% python3 -q
>>> import numpy as np
>>> np.set_printoptions(suppress=True, linewidth=100)
>>> rnd = lambda a: np.round(a, 3) + 0
>>> J = np.load("layer1.npy")
>>> J
array([[ 2,  1,  1,  2,  1,  1],
       [ 4,  2,  2,  4,  2,  2],
       [ 0,  0,  0,  0,  0,  0],
       [ 6,  3,  3,  6,  3,  3],
       [-2, -1, -1, -2, -1, -1]])
>>> # null space of dimension 5
>>> rnd(np.trace(np.linalg.pinv(J) @ J))
np.float64(1.0)
>>> np.unique(J.round(6), axis=0).shape
(5, 6)
>>> cov = J.T @ J
>>> cov
array([[60, 30, 30, 60, 30, 30],
       [30, 15, 15, 30, 15, 15],
       [30, 15, 15, 30, 15, 15],
       [60, 30, 30, 60, 30, 30],
       [30, 15, 15, 30, 15, 15],
       [30, 15, 15, 30, 15, 15]])
>>> np.diag(cov)
array([60, 15, 15, 60, 15, 15])
>>> th = np.radians(78)
>>> Rm = np.eye(6)
>>> Rm[4, 4] = Rm[2, 2] = np.cos(th)
>>> Rm[4, 2], Rm[2, 4] = -np.sin(th), np.sin(th)
>>> rnd(Rm)
array([[ 1.   ,  0.   ,  0.   ,  0.   ,  0.   ,  0.   ],
       [ 0.   ,  1.   ,  0.   ,  0.   ,  0.   ,  0.   ],
       [ 0.   ,  0.   ,  0.208,  0.   ,  0.978,  0.   ],
       [ 0.   ,  0.   ,  0.   ,  1.   ,  0.   ,  0.   ],
       [ 0.   ,  0.   , -0.978,  0.   ,  0.208,  0.   ],
       [ 0.   ,  0.   ,  0.   ,  0.   ,  0.   ,  1.   ]])
>>> A2 = J @ Rm.T
>>> rnd(A2)
array([[ 2.   ,  1.   ,  1.186,  2.   , -0.77 ,  1.   ],
       [ 4.   ,  2.   ,  2.372,  4.   , -1.54 ,  2.   ],
       [ 0.   ,  0.   ,  0.   ,  0.   ,  0.   ,  0.   ],
       [ 6.   ,  3.   ,  3.558,  6.   , -2.311,  3.   ],
       [-2.   , -1.   , -1.186, -2.   ,  0.77 , -1.   ]])
>>> rnd(np.linalg.svd(J, compute_uv=False)), rnd(np.linalg.svd(A2, compute_uv=False))
(array([13.416,  0.   ,  0.   ,  0.   ,  0.   ]), array([13.416,  0.   ,  0.   ,  0.   ,  0.   ]))
>>> np.allclose(np.linalg.norm(J, axis=1), np.linalg.norm(A2, axis=1))
True
>>> rank = np.linalg.matrix_rank(J)
>>> print(rank)
1
>>> N = np.linalg.svd(J)[2][rank:].T
>>> print(np.linalg.matrix_rank(J.T @ J), np.linalg.matrix_rank(J @ J.T))
1 1
>>> np.allclose(J @ N, 0)
True
>>> x = np.array([0, 2, 1, 2, 2, 2])
>>> a = np.maximum(J @ x, 0)
>>> np.maximum(J @ x, 0) - np.maximum(-J @ x, 0)
array([ 11,  22,   0,  33, -11])
>>> J.T @ a
array([308, 154, 154, 308, 154, 154])
>>> a
array([11, 22,  0, 33,  0])
>>> J * (a > 1e-9)[:, None]
array([[2, 1, 1, 2, 1, 1],
       [4, 2, 2, 4, 2, 2],
       [0, 0, 0, 0, 0, 0],
       [6, 3, 3, 6, 3, 3],
       [0, 0, 0, 0, 0, 0]])
>>> print(np.flatnonzero(a > 1e-9))
[0 1 3]
>>> rnd(np.tanh(J @ x))
array([ 1.,  1.,  0.,  1., -1.])
>>> mat = np.load("arr.npy")
>>> mat
array([[  8, -28, -22],
       [-28,  98,  77],
       [-22,  77,  65]])
>>> proj = np.triu(np.array([[1, 0, 3], [1, 0, 0], [2, 3, 3]]), 1) + np.eye(3)
>>> A2 = proj @ mat @ np.linalg.inv(proj)
>>> rnd(np.linalg.det(A2))
np.float64(0.0)
>>> print(proj @ mat - mat @ proj)
[[-66. 231. 171.]
 [  0.   0.  84.]
 [  0.   0.  66.]]
>>> np.trace(A2), np.trace(mat)
(np.float64(171.0), np.int64(171))
>>> rnd(mat @ np.linalg.pinv(mat) @ mat)
array([[  8., -28., -22.],
       [-28.,  98.,  77.],
       [-22.,  77.,  65.]])
>>> np.linalg.lstsq(mat[:-1].T, mat[-1])[2]
np.int32(1)
>>> print(np.allclose(mat[:-1].T @ np.linalg.lstsq(mat[:-1].T, mat[-1])[0], mat[-1]))
False
>>> print(rnd(np.trace(np.linalg.pinv(mat) @ mat)))
2.0
>>> M = np.vander(np.arange(5) - 2, 3, increasing=True)
>>> print(M)
[[ 1 -2  4]
 [ 1 -1  1]
 [ 1  0  0]
 [ 1  1  1]
 [ 1  2  4]]
>>> th = np.radians(135)
>>> Rm = np.eye(3)
>>> Rm[0, 0] = Rm[1, 1] = np.cos(th)
>>> Rm[0, 1], Rm[1, 0] = -np.sin(th), np.sin(th)
>>> print(rnd(Rm))
[[-0.707 -0.707  0.   ]
 [ 0.707 -0.707  0.   ]
 [ 0.     0.     1.   ]]
>>> A2 = M @ Rm.T
>>> print(rnd(np.linalg.det(Rm)), rnd(np.trace(Rm)))
1.0 -0.414
>>> r0, g = M[0], M[2]
>>> print(r0 @ g)
1
>>> r0 @ r0
np.int64(21)
>>> p = (r0 @ g) / (r0 @ r0) * r0
>>> print(rnd(g - p))
[ 0.952  0.095 -0.19 ]
>>> print(J.reshape(2, -1))
[[ 2  1  1  2  1  1  4  2  2  4  2  2  0  0  0]
 [ 0  0  0  6  3  3  6  3  3 -2 -1 -1 -2 -1 -1]]
>>> J.ravel(order="F")
array([ 2,  4,  0,  6, -2,  1,  2,  0,  3, -1,  1,  2,  0,  3, -1,  2,  4,  0,  6, -2,  1,  2,  0,
        3, -1,  1,  2,  0,  3, -1])
>>> T = J.reshape(5, 2, -1)
>>> print(T[:, 0])
[[ 2  1  1]
 [ 4  2  2]
 [ 0  0  0]
 [ 6  3  3]
 [-2 -1 -1]]
>>> np.swapaxes(T, 1, 2)[0]
array([[2, 2],
       [1, 1],
       [1, 1]])
>>> T.sum(axis=1)
array([[ 4,  2,  2],
       [ 8,  4,  4],
       [ 0,  0,  0],
       [12,  6,  6],
       [-4, -2, -2]])
>>> np.einsum("ihd,ihd->ih", T, T)
array([[ 6,  6],
       [24, 24],
       [ 0,  0],
       [54, 54],
       [ 6,  6]])
>>> W0 = np.load("w.npy")
>>> W0
array([[  2.906,  -0.62 ,   2.727],
       [-30.647,   0.084,   2.444],
       [ -1.681,   1.279,  -0.312],
       [ 35.79 ,   0.081,  -5.209],
       [-11.121,  -0.863,  -0.277],
       [-15.746,   0.348,  -1.811],
       [ -6.046,   2.258,  -7.645],
       [  7.307,   0.478,  -3.887],
       [-39.027,  -0.206,  -4.889],
       [ 23.313,   0.625,  -1.413],
       [ 16.109,   0.292,   2.897],
       [ -4.928,   1.01 ,   7.042],
       [ -5.743,  -0.467,   1.376],
       [-16.339,   0.593,  -4.976],
       [-14.825,  -0.891,  -3.52 ],
       [ -6.781,  -0.831,   3.691],
       [ -2.175,   0.937,  -6.684],
       [-21.332,   0.247,  -1.875],
       [-16.086,   0.258,   4.65 ],
       [  9.574,   1.601,  -3.88 ]])
>>> basis = W0[[18, 14]].astype(float)
>>> for _ in range(3):
...     lab = np.linalg.norm(W0[:, None] - basis, axis=-1).argmin(axis=1)
...     basis = np.array([W0[lab == j].mean(axis=0) for j in range(2)])
... 
>>> lab
array([1, 0, 1, 1, 0, 0, 1, 1, 0, 1, 1, 1, 1, 0, 0, 1, 1, 0, 0, 1])
>>> rnd(basis)
array([[-20.64 ,  -0.054,  -1.282],
       [  5.637,   0.554,  -0.941]])
>>> print(rnd(basis[1] - basis[0]))
[26.277  0.607  0.34 ]
>>> np.abs(basis[1] - basis[0]).argmax()
np.int64(0)
